>>> import numpy as np
>>> np.set_printoptions(precision=1, suppress=True, linewidth=140, floatmode="fixed")
>>> def rd(a):
...     return np.round(a, 1) + 0
... 
>>> A = np.loadtxt("w.csv", delimiter=",")
>>> print(A)
[[1.0 0.0 0.0]
 [2.0 1.0 0.0]
 [1.0 0.0 1.0]]
>>> print(np.unravel_index(np.abs(A).argmax(), A.shape))
(np.int64(1), np.int64(0))
>>> print(rd(np.linalg.norm(A)))
2.8
>>> print(A - A[0])
[[0.0 0.0 0.0]
 [1.0 1.0 0.0]
 [0.0 0.0 1.0]]
>>> print(rd(A.mean(axis=0)))
[1.3 0.3 0.3]
>>> print(np.linalg.matrix_rank(A))
3
>>> M = np.load("dump.npy")
>>> print(M)
[[-4  0 -4  0]
 [ 0 -5  0  0]
 [ 4  0  4  0]
 [ 0  0  0 -3]]
>>> rk = np.linalg.matrix_rank(M)
>>> print(rk)
3
>>> ns = np.linalg.svd(M)[2][rk:].T
>>> print([int(np.linalg.matrix_rank(M[:, :j + 1])) for j in range(4)])
[1, 2, 2, 3]
>>> print([int(np.linalg.matrix_rank(np.delete(M, i, axis=0))) for i in range(4)])
[3, 2, 3, 2]
>>> print(np.linalg.matrix_rank(M.T @ M), np.linalg.matrix_rank(M @ M.T))
3 3
>>> print(np.allclose(M @ ns, 0))
True
>>> mat, _ = np.linalg.qr(np.array([[0.6, 0.6], [1.1, 0.5]]))
>>> print(rd(mat))
[[-0.5 -0.9]
 [-0.9  0.5]]
>>> proj = np.triu(np.array([[-1, 0], [-1, -3]]), 1) + np.eye(2)
>>> M2 = proj @ mat @ np.linalg.inv(proj)
>>> print(np.linalg.matrix_rank(M2))
2
>>> print(np.trace(M2), np.trace(mat))
0.0 0.0
>>> print(rd(np.linalg.det(M2)))
-1.0
>>> print(proj @ mat - mat @ proj)
[[0.0 0.0]
 [0.0 0.0]]
>>> print(np.poly(M2))
[ 1.0  0.0 -1.0]
>>> f, r1 = mat[1], mat[0]
>>> print(f @ r1)
0.0
>>> print(f @ f)
1.0
>>> pr = (f @ r1) / (f @ f) * f
>>> print(rd(r1 - pr))
[-0.5 -0.9]
>>> print(pr)
[-0.0  0.0]
>>> print(np.linalg.matrix_rank(np.outer(f, r1)))
1
>>> print(rd(np.outer(f, r1)))
[[ 0.4  0.8]
 [-0.2 -0.4]]
>>> rng = np.random.default_rng(400)
>>> z = rng.permutation(2)
>>> M2 = mat[:, z] * rng.choice([-1, 1], 2)
>>> print(rd(M2))
[[ 0.5  0.9]
 [ 0.9 -0.5]]
>>> U, _, Vh = np.linalg.svd(mat.T @ M2)
>>> print(rd(np.linalg.lstsq(mat, M2)[0]))
[[-1.0  0.0]
 [ 0.0 -1.0]]
>>> print(z)
[0 1]
>>> print(rd(U @ Vh))
[[-1.0  0.0]
 [ 0.0 -1.0]]
>>> print(np.all(np.linalg.eigvalsh(M2) > 0))
False
>>> print(rd(np.linalg.eigvalsh(M2).min()))
-1.0
>>> print([round(float(np.linalg.det(M2[:i, :i])), 2) + 0 for i in range(1, 3)])
[0.48, -1.0]
